$ python -q
>>> import numpy as np
>>> from numpy import linalg as LA
>>> np.set_printoptions(suppress=True, linewidth=140)
>>> m1 = np.vander(np.arange(10) - 3, 4, increasing=True)
>>> m1
array([[  1,  -3,   9, -27],
       [  1,  -2,   4,  -8],
       [  1,  -1,   1,  -1],
       [  1,   0,   0,   0],
       [  1,   1,   1,   1],
       [  1,   2,   4,   8],
       [  1,   3,   9,  27],
       [  1,   4,  16,  64],
       [  1,   5,  25, 125],
       [  1,   6,  36, 216]])
>>> x0 = np.array([-2, 4, -4, -7])
>>> y = m1 @ x0
>>> np.round(LA.solve(m1.T @ m1, m1.T @ y), 2)
array([-2.,  4., -4., -7.])
>>> np.round(LA.pinv(m1) @ m1, 2) + 0
array([[1., 0., 0., 0.],
       [0., 1., 0., 0.],
       [0., 0., 1., 0.],
       [0., 0., 0., 1.]])
>>> y
array([  139,    30,    -3,    -2,    -9,   -66,  -215,  -498,  -957, -1634])
>>> np.round(LA.lstsq(m1, y)[0], 2)
array([-2.,  4., -4., -7.])
>>> rng = np.random.default_rng(549783)
>>> y = y + 0.3 * rng.normal(size=10)
>>> y.round(2)
array([  138.86,    29.89,    -3.18,    -2.51,    -9.01,   -65.67,  -214.93,  -498.17,  -957.33, -1633.92])
>>> coef, *_ = LA.lstsq(m1, y)
>>> round(float(LA.norm(y - m1 @ coef)), 2)
0.67
>>> round(float(LA.norm(m1, 2) / LA.norm(m1)), 2)
1.0
>>> [round(float(x), 2) for x in LA.svd(m1, compute_uv=False)[:3]]
[264.86, 16.64, 4.68]
>>> np.round(np.abs(LA.svd(m1)[2][-1]), 2)
array([0.98, 0.12, 0.13, 0.02])
>>> labels = rng.permutation(4)
>>> B = m1[:, labels] * rng.choice([-1, 1], 4)
>>> B
array([[  9,   1, -27,   3],
       [  4,   1,  -8,   2],
       [  1,   1,  -1,   1],
       [  0,   1,   0,   0],
       [  1,   1,   1,  -1],
       [  4,   1,   8,  -2],
       [  9,   1,  27,  -3],
       [ 16,   1,  64,  -4],
       [ 25,   1, 125,  -5],
       [ 36,   1, 216,  -6]])
>>> left, _, vt = LA.svd(m1.T @ B)
>>> np.round(left @ vt, 2) + 0
array([[ 0.,  1.,  0.,  0.],
       [ 0.,  0.,  0., -1.],
       [ 1.,  0.,  0.,  0.],
       [ 0.,  0.,  1.,  0.]])
>>> print(np.round(LA.lstsq(m1, B)[0], 2) + 0)
[[ 0.  1.  0.  0.]
 [ 0.  0.  0. -1.]
 [ 1.  0.  0.  0.]
 [ 0.  0.  1.  0.]]
>>> labels
array([2, 0, 3, 1])
>>> X = np.load("block0.npy")
>>> print(X)
[[   1   -1    1   -1]
 [   1    0    0    0]
 [   1    1    1    1]
 [   1    2    4    8]
 [   1    3    9   27]
 [   1    4   16   64]
 [   1    5   25  125]
 [   1    6   36  216]
 [   1    7   49  343]
 [   1    8   64  512]
 [   1    9   81  729]
 [   1   10  100 1000]
 [   1   11  121 1331]]
>>> t3 = np.stack([X, 2 * X, X[::-1]])
>>> t3.shape
(3, 13, 4)
>>> left, sig = LA.svd(X)
Traceback (most recent call last):
  File "<python-input-30>", line 1, in <module>
    left, sig = LA.svd(X)
    ^^^^^^^^^
ValueError: too many values to unpack (expected 2)
>>> left, sig, vt = LA.svd(X, full_matrices=False)
>>> np.round(left.T @ left, 2) + 0
array([[1., 0., 0., 0.],
       [0., 1., 0., 0.],
       [0., 0., 1., 0.],
       [0., 0., 0., 1.]])
>>> print(np.abs(left[:, 0]).round(6).argmax())
12
>>> sig.round(2)
array([1946.61,   33.97,    2.69,    1.76])
>>> (sig > 1e-8).sum()
np.int64(4)
>>> left, sig, vt = LA.svd(X)
>>> print(np.argmax(sig[:-1] / (sig[1:] + 1e-6)) + 1)
1
>>> sig.round(2)
array([1946.61,   33.97,    2.69,    1.76])
>>> B = left[:, :1] @ np.diag(sig[:1]) @ vt[:1]
>>> LA.matrix_rank(X, rtol=0.05)
np.int64(1)
>>> round(LA.norm(X - B) / LA.norm(X), 2)
np.float64(0.02)
>>> np.round(LA.norm(X - B, 2), 2), round(float(sig[1]), 2)
(np.float64(33.97), 33.97)
>>> B = np.c_[m1[:, :3] @ np.array([[0, -7, -3], [6, -5, 6], [-2, 4, 1]]), np.array([0, 3, 1, 0, 3, 3, 2, 3, 1, 1])]
>>> B
array([[-36,  44, -12,   0],
       [-20,  19, -11,   3],
       [ -8,   2,  -8,   1],
       [  0,  -7,  -3,   0],
       [  4,  -8,   4,   3],
       [  4,  -1,  13,   3],
       [  0,  14,  24,   2],
       [ -8,  37,  37,   3],
       [-20,  68,  52,   1],
       [-36, 107,  69,   1]])
>>> np.round(LA.norm(B - m1 @ LA.lstsq(m1, B)[0], axis=0), 2) + 0
array([0. , 0. , 0. , 3.2])
>>> mat = np.loadtxt("case5.csv", delimiter=",")
>>> mat.round(2) + 0
array([[ 0.85, -0.26, -1.12, -2.64, -0.49,  2.11,  0.11,  2.59, -0.61,  2.06],
       [ 2.26,  0.47, -0.52,  1.87, -1.33,  1.9 ,  0.12, -2.71, -0.18, -1.77],
       [-1.58,  0.14,  1.35,  2.24,  0.92, -2.81, -0.15, -1.93,  0.7 , -1.65],
       [-0.1 ,  0.36,  0.83,  2.82,  0.05, -1.29, -0.06, -3.01,  0.48, -2.29],
       [ 2.07,  0.48, -0.37,  2.08, -1.22,  1.59,  0.11, -2.88, -0.1 , -1.92],
       [ 0.8 ,  0.44,  0.41,  2.77, -0.48, -0.21,  0.  , -3.23,  0.28, -2.34],
       [ 2.56,  0.12, -1.46, -1.02, -1.5 ,  3.47,  0.2 ,  0.31, -0.71,  0.55],
       [ 1.6 , -0.13, -1.35, -2.22, -0.93,  2.83,  0.15,  1.9 , -0.7 ,  1.63],
       [-0.48,  0.32,  0.99,  2.76,  0.27, -1.72, -0.08, -2.82,  0.55, -2.19],
       [-2.59, -0.13,  1.45,  0.97,  1.51, -3.48, -0.2 , -0.24,  0.71, -0.5 ],
       [ 1.55,  0.48, -0.02,  2.48, -0.92,  0.8 ,  0.06, -3.15,  0.07, -2.19],
       [-2.32, -0.47,  0.56, -1.79,  1.37, -2.  , -0.13,  2.65,  0.2 ,  1.71],
       [ 1.86,  0.48, -0.22,  2.27, -1.1 ,  1.27,  0.09, -3.01, -0.03, -2.05],
       [-0.7 , -0.44, -0.46, -2.8 ,  0.42,  0.34,  0.  ,  3.22, -0.3 ,  2.35],
       [ 2.81,  0.25, -1.34, -0.19, -1.64,  3.41,  0.2 , -0.66, -0.63, -0.15],
       [ 2.79,  0.23, -1.36, -0.32, -1.63,  3.44,  0.2 , -0.52, -0.64, -0.05],
       [ 2.83,  0.29, -1.27,  0.08, -1.66,  3.33,  0.2 , -0.96, -0.59, -0.38],
       [-2.78, -0.23,  1.37,  0.35,  1.63, -3.45, -0.2 ,  0.48,  0.65,  0.02],
       [ 0.32,  0.41,  0.65,  2.84, -0.2 , -0.81, -0.03, -3.15,  0.39, -2.34],
       [-2.69, -0.41,  0.93, -1.09,  1.58, -2.73, -0.17,  2.  ,  0.4 ,  1.18],
       [ 2.07, -0.03, -1.44, -1.79, -1.21,  3.2 ,  0.18,  1.29, -0.73,  1.23],
       [-2.05,  0.04,  1.44,  1.81,  1.19, -3.19, -0.18, -1.32,  0.73, -1.25],
       [-0.33, -0.41, -0.64, -2.84,  0.21,  0.79,  0.03,  3.16, -0.39,  2.34],
       [ 0.28,  0.4 ,  0.66,  2.84, -0.17, -0.86, -0.03, -3.14,  0.4 , -2.34],
       [ 1.47, -0.16, -1.32, -2.31, -0.86,  2.72,  0.14,  2.04, -0.69,  1.72],
       [ 2.4 ,  0.06, -1.47, -1.33, -1.4 ,  3.41,  0.19,  0.69, -0.72,  0.82],
       [ 2.36,  0.05, -1.47, -1.4 , -1.38,  3.39,  0.19,  0.78, -0.73,  0.88],
       [-2.46, -0.08,  1.47,  1.24,  1.44, -3.43, -0.19, -0.58,  0.72, -0.74],
       [ 2.79,  0.23, -1.37, -0.32, -1.63,  3.44,  0.2 , -0.51, -0.64, -0.04],
       [ 2.8 ,  0.24, -1.35, -0.27, -1.64,  3.43,  0.2 , -0.57, -0.64, -0.09],
       [ 0.62,  0.43,  0.5 ,  2.81, -0.37, -0.44, -0.01, -3.21,  0.32, -2.35],
       [ 1.6 , -0.13, -1.35, -2.22, -0.93,  2.83,  0.15,  1.9 , -0.7 ,  1.63]])
>>> # looks like rank 2
>>> C2 = mat.T @ mat
>>> (mat @ mat.T).shape
(32, 32)
>>> LA.matrix_rank(C2)
np.int64(2)
>>> np.round(LA.eigvalsh(C2)[::-1], 2) + 0
array([464.39, 335.61,   0.  ,   0.  ,   0.  ,   0.  ,   0.  ,   0.  ,   0.  ,   0.  ])
